% ipython --no-banner

In [1]: import numpy as np

In [2]: np.set_printoptions(precision=3, suppress=True, linewidth=160, floatmode="fixed")

In [3]: def rd(a):
   ...:     return np.round(a, 3) + 0
   ...: 

In [4]: K = np.load("sample0.npy")

In [5]: K
Out[5]: 
array([[ 6, 40,  0],
       [ 4, 22,  0],
       [ 0,  0,  0],
       [ 0,  0,  0],
       [ 8, 49,  0],
       [ 0,  0,  0],
       [ 0,  4,  0],
       [ 0,  0,  0],
       [ 1,  0,  0],
       [ 0,  4,  0],
       [ 8, 49,  0],
       [ 0,  0,  0],
       [ 0,  4,  0],
       [ 4, 22,  0],
       [ 3, 22,  0],
       [ 0,  0,  0],
       [ 4, 31,  0],
       [ 4, 31,  0],
       [ 5, 31,  0],
       [ 0,  4,  0],
       [ 1,  4,  0],
       [ 8, 49,  0],
       [ 0,  0,  0],
       [ 1,  0,  0]])

In [6]: # null space of dimension 1

In [7]: [round(float(x), 3) for x in np.linalg.svd(K, compute_uv=False)[:3]]
Out[7]: [116.365, 2.498, 0.0]

In [8]: rd(np.linalg.norm(K, 2) / np.linalg.norm(K))
Out[8]: np.float64(1.0)

In [9]: np.linalg.cond(K) > 100
Out[9]: np.True_

In [10]: np.unique(K.round(6), axis=0).shape
Out[10]: (10, 3)

In [11]: np.abs(np.diag(np.linalg.qr(K)[1])) > 1e-9
Out[11]: array([ True,  True, False])

In [12]: A = np.loadtxt("test7.csv", delimiter=",")

In [13]: rd(A)
Out[13]: 
array([[0.006, 0.052, 0.052, 0.017],
       [0.052, 0.471, 0.471, 0.157],
       [0.052, 0.471, 0.471, 0.157],
       [0.017, 0.157, 0.157, 0.052]])

In [14]: vec = np.array([-1, -4, -2, 2])

In [15]: np.trace(A)
Out[15]: np.float64(1.0)

In [16]: rd(A @ A @ vec)
Out[16]: array([-0.285, -2.564, -2.564, -0.855])

In [17]: gram = A.T @ A

In [18]: rd(np.diag(gram))
Out[18]: array([0.006, 0.471, 0.471, 0.052])

In [19]: (A @ A.T).shape
Out[19]: (4, 4)

In [20]: np.trace(gram), (A ** 2).sum()
Out[20]: (np.float64(1.0), np.float64(1.0))

In [21]: rng = np.random.default_rng(558780)

In [22]: labels = rng.permutation(4)

In [23]: labels
Out[23]: array([1, 0, 3, 2])

In [24]: B = A[labels][:, labels]

In [25]: np.allclose(B, A)
Out[25]: False

In [26]: rd(np.sort(np.abs(np.linalg.eigvals(B))))
Out[26]: array([0.000, 0.000, 0.000, 1.000])

In [27]: rd(np.linalg.matrix_power(A, 2))
Out[27]: 
array([[0.006, 0.052, 0.052, 0.017],
       [0.052, 0.471, 0.471, 0.157],
       [0.052, 0.471, 0.471, 0.157],
       [0.017, 0.157, 0.157, 0.052]])

In [28]: np.allclose(A @ A.T, A.T @ A)
Out[28]: True

In [29]: rd((A + A.T) / 2)
Out[29]: 
array([[0.006, 0.052, 0.052, 0.017],
       [0.052, 0.471, 0.471, 0.157],
       [0.052, 0.471, 0.471, 0.157],
       [0.017, 0.157, 0.157, 0.052]])

In [30]: rd(A @ A)
Out[30]: 
array([[0.006, 0.052, 0.052, 0.017],
       [0.052, 0.471, 0.471, 0.157],
       [0.052, 0.471, 0.471, 0.157],
       [0.017, 0.157, 0.157, 0.052]])

In [31]: np.trace(A)
Out[31]: np.float64(1.0)

In [32]: (A - A.T) / 2
Out[32]: 
array([[0.000, 0.000, 0.000, 0.000],
       [0.000, 0.000, 0.000, 0.000],
       [0.000, 0.000, 0.000, 0.000],
       [0.000, 0.000, 0.000, 0.000]])
